% python3 -q
>>> import numpy as np
>>> np.set_printoptions(precision=4, suppress=True, linewidth=140)
>>> rnd = lambda a: np.round(a, 4) + 0
>>> F = np.tanh(np.array([[1.2, 0.3],
...     [-0.9, 0.6],
...     [1.4, 0.7],
...     [-0.4, 0.2],
...     [0.4, 0.2],
...     [-1.2, 0.6],
...     [2.5, 1.1],
...     [-0.4, -0.5],
...     [0.0, 0.7],
...     [1.3, -0.5],
...     [-0.2, -0.9],
...     [0.4, -1.8],
...     [-0.1, -1.6],
...     [-0.7, 0.8],
...     [-0.9, 0.1]]) @ np.array([[-0.2, 0.2, -0.3], [-2.5, 1.4, -1.8]]))
>>> rnd(F)
array([[-0.7574,  0.5784, -0.7163],
       [-0.8668,  0.5784, -0.6696],
       [-0.9661,  0.8511, -0.9329],
       [-0.3969,  0.1974, -0.2355],
       [-0.5227,  0.3452, -0.4462],
       [-0.8511,  0.537 , -0.6169],
       [-0.997 ,  0.9667, -0.9915],
       [ 0.8692, -0.6527,  0.7699],
       [-0.9414,  0.7531, -0.8511],
       [ 0.7574, -0.4136,  0.4699],
       [ 0.9797, -0.8617,  0.9329],
       [ 0.9997, -0.9849,  0.9961],
       [ 0.9994, -0.9785,  0.9941],
       [-0.9527,  0.7531, -0.8426],
       [-0.0699, -0.04  ,  0.0898]])
>>> Ac = F - F.mean(axis=0)
>>> vecs = np.linalg.svd(Ac)[2][:1]
>>> A2 = Ac - Ac @ vecs.T @ vecs
>>> rnd((Ac @ vecs.T).std(axis=0))
array([1.2946])
>>> np.linalg.norm(A2, axis=1).round(6).argmax()
np.int64(9)
>>> rnd(np.diag(vecs.T @ vecs))
array([0.3948, 0.2767, 0.3284])
>>> hat = F @ np.linalg.solve(F.T @ F, F.T)
>>> rnd(hat @ F[:, 0])
array([-0.7574, -0.8668, -0.9661, -0.3969, -0.5227, -0.8511, -0.997 ,  0.8692, -0.9414,  0.7574,  0.9797,  0.9997,  0.9994, -0.9527,
       -0.0699])
>>> A2 = np.c_[F[:, :2] @ np.array([[-2, 3], [-3, 0]]), np.array([1, 3, 4, 0, 6, 9, 5, 3, 6, 1, 3, 7, 2, 3, 3])]
>>> rnd(A2)
array([[-0.2204, -2.2721,  1.    ],
       [-0.0015, -2.6004,  3.    ],
       [-0.621 , -2.8983,  4.    ],
       [ 0.2017, -1.1908,  0.    ],
       [ 0.0097, -1.568 ,  6.    ],
       [ 0.091 , -2.5532,  9.    ],
       [-0.9062, -2.991 ,  5.    ],
       [ 0.2196,  2.6077,  3.    ],
       [-0.3764, -2.8241,  6.    ],
       [-0.2738,  2.2721,  1.    ],
       [ 0.6258,  2.9391,  3.    ],
       [ 0.9553,  2.9991,  7.    ],
       [ 0.9367,  2.9981,  2.    ],
       [-0.3538, -2.858 ,  3.    ],
       [ 0.2597, -0.2097,  3.    ]])
>>> rnd(np.linalg.norm(np.linalg.qr(F)[0].T @ A2, axis=0) ** 2 / ((A2 ** 2).sum(axis=0) + 1e-12))
array([1.    , 1.    , 0.2525])
>>> rnd(np.linalg.lstsq(F, A2[:, 0])[0])
array([-2., -3.,  0.])
>>> z = F[:, 2] > np.median(F[:, 2])
>>> u = F[z].mean(axis=0) - F[~z].mean(axis=0)
>>> ((F - F.mean(axis=0)) @ u > 0).astype(int)
array([0, 0, 0, 0, 0, 0, 0, 1, 0, 1, 1, 1, 1, 0, 1])
>>> rnd((((F - F.mean(axis=0)) @ u > 0) == z).mean())
np.float64(0.9333)
>>> np.argsort(-np.abs(u).round(6), kind="stable")
array([0, 2, 1])
>>> G = np.cov(F, rowvar=False)
>>> np.argsort(-F.std(axis=0).round(6), kind="stable")
array([0, 2, 1])
>>> rnd(np.linalg.eigvalsh(G)[::-1])
array([1.7957, 0.0091, 0.0008])
>>> rnd(F.std(axis=0))
array([0.8165, 0.6832, 0.7428])
>>> rnd(np.corrcoef(F.T))
array([[ 1.    , -0.9868,  0.9913],
       [-0.9868,  1.    , -0.998 ],
       [ 0.9913, -0.998 ,  1.    ]])
>>> G.shape
(3, 3)
>>> rnd(np.corrcoef(F[:, 1], F[:, 2])[0, 1])
np.float64(-0.998)
>>> J = np.load("arr.npy")
>>> J
array([[ 0.7   , -0.2   , -0.7   , -2.4   ],
       [-1.1   ,  0.    ,  1.    ,  0.3   ],
       [ 0.3   , -1.4   , -0.3   ,  0.4   ],
       [ 0.2688, -1.3927, -0.3308,  0.3673]])
>>> rnd(np.linalg.norm(J, 2) / np.linalg.norm(J))
np.float64(0.7501)
>>> np.linalg.cond(J) > 100
np.False_
>>> np.argsort(-np.linalg.norm(J, axis=0).round(6), kind="stable")[:3]
array([3, 1, 0])
>>> [round(float(x), 4) for x in np.linalg.svd(J, compute_uv=False)[:3]]
[2.77, 2.1776, 1.1046]
>>> np.kron(np.eye(2, dtype=int), J)
array([[ 0.7   , -0.2   , -0.7   , -2.4   ,  0.    , -0.    , -0.    , -0.    ],
       [-1.1   ,  0.    ,  1.    ,  0.3   , -0.    ,  0.    ,  0.    ,  0.    ],
       [ 0.3   , -1.4   , -0.3   ,  0.4   ,  0.    , -0.    , -0.    ,  0.    ],
       [ 0.2688, -1.3927, -0.3308,  0.3673,  0.    , -0.    , -0.    ,  0.    ],
       [ 0.    , -0.    , -0.    , -0.    ,  0.7   , -0.2   , -0.7   , -2.4   ],
       [-0.    ,  0.    ,  0.    ,  0.    , -1.1   ,  0.    ,  1.    ,  0.3   ],
       [ 0.    , -0.    , -0.    ,  0.    ,  0.3   , -1.4   , -0.3   ,  0.4   ],
       [ 0.    , -0.    , -0.    ,  0.    ,  0.2688, -1.3927, -0.3308,  0.3673]])
>>> np.einsum("ii->", J)
np.float64(0.7673)
>>> rnd(np.linalg.det(J[::-1]))
np.float64(-0.2045)
>>> rnd(np.poly(J))
array([ 1.    , -0.7673,  2.5222,  3.5405, -0.2045])
>>> rnd(np.linalg.eigvals(J).sum().real)
np.float64(0.7673)
